$ ipython --no-banner

In [1]: import numpy as np

In [2]: np.set_printoptions(precision=3, suppress=True, linewidth=160)

In [3]: rng = np.random.default_rng(26127)

In [4]: z = rng.integers(0, 2, 5)

In [5]: X = np.triu((z[:, None] == z) & (rng.random((5, 5)) < 0.8), 1).astype(int)

In [6]: X += X.T

In [7]: X
Out[7]: 
array([[0, 0, 0, 0, 1],
       [0, 0, 0, 1, 0],
       [0, 0, 0, 0, 1],
       [0, 1, 0, 0, 0],
       [1, 0, 1, 0, 0]])

In [8]: z = rng.permutation(5)

In [9]: z
Out[9]: array([2, 0, 1, 4, 3])

In [10]: B = X[z][:, z]

In [11]: np.trace(B)
Out[11]: np.int64(0)

In [12]: np.diag(B)
Out[12]: array([0, 0, 0, 0, 0])

In [13]: np.round(np.sort(np.abs(np.linalg.eigvals(B))), 3) + 0
Out[13]: array([0.   , 1.   , 1.   , 1.414, 1.414])

In [14]: u, g = X[3], X[4]

In [15]: u @ g
Out[15]: np.int64(0)

In [16]: p = (u @ g) / (u @ u) * u

In [17]: np.linalg.matrix_rank(np.outer(u, g))
Out[17]: np.int64(1)

In [18]: np.outer(u, g)
Out[18]: 
array([[0, 0, 0, 0, 0],
       [1, 0, 1, 0, 0],
       [0, 0, 0, 0, 0],
       [0, 0, 0, 0, 0],
       [0, 0, 0, 0, 0]])

In [19]: (g - p) @ u
Out[19]: np.float64(0.0)

In [20]: np.abs(X).max()
Out[20]: np.int64(1)

In [21]: np.unravel_index(np.abs(X).argmax(), X.shape)
Out[21]: (np.int64(0), np.int64(4))

In [22]: np.count_nonzero(X)
Out[22]: np.int64(6)

In [23]: X.sum(axis=0)
Out[23]: array([1, 1, 1, 1, 2])

In [24]: X.shape
Out[24]: (5, 5)

In [25]: J = np.loadtxt("dump.csv", delimiter=",")

In [26]: J
Out[26]: 
array([[  4.,   9.,  -4.,  -2.,   3.,  -9.,   3.],
       [ 12.,  27., -12.,  -6.,   9., -27.,   9.],
       [  0.,   0.,   0.,   0.,   0.,   0.,   0.],
       [ 20.,  45., -20., -10.,  15., -45.,  15.],
       [  4.,   9.,  -4.,  -2.,   3.,  -9.,   3.],
       [ -4.,  -9.,   4.,   2.,  -3.,   9.,  -3.],
       [ 16.,  36., -16.,  -8.,  12., -36.,  12.],
       [-12., -27.,  12.,   6.,  -9.,  27.,  -9.],
       [  0.,   0.,   0.,   0.,   0.,   0.,   0.],
       [ -4.,  -9.,   4.,   2.,  -3.,   9.,  -3.]])

In [27]: u = np.array([2, 2])

In [28]: np.convolve(J[9], u)
Out[28]: array([ -8., -26., -10.,  12.,  -2.,  12.,  12.,  -6.])

In [29]: np.polyval(u, J[9])
Out[29]: array([ -6., -16.,  10.,   6.,  -4.,  20.,  -4.])

In [30]: np.cross(J[9, :3], J[1, :3])
Out[30]: array([0., 0., 0.])

In [31]: np.linalg.lstsq(J[:-1].T, J[-1])[2]
Out[31]: np.int32(1)

In [32]: np.round(np.trace(np.linalg.pinv(J) @ J), 3)
Out[32]: np.float64(1.0)

In [33]: np.allclose(J[:-1].T @ np.linalg.lstsq(J[:-1].T, J[-1])[0], J[-1])
Out[33]: True
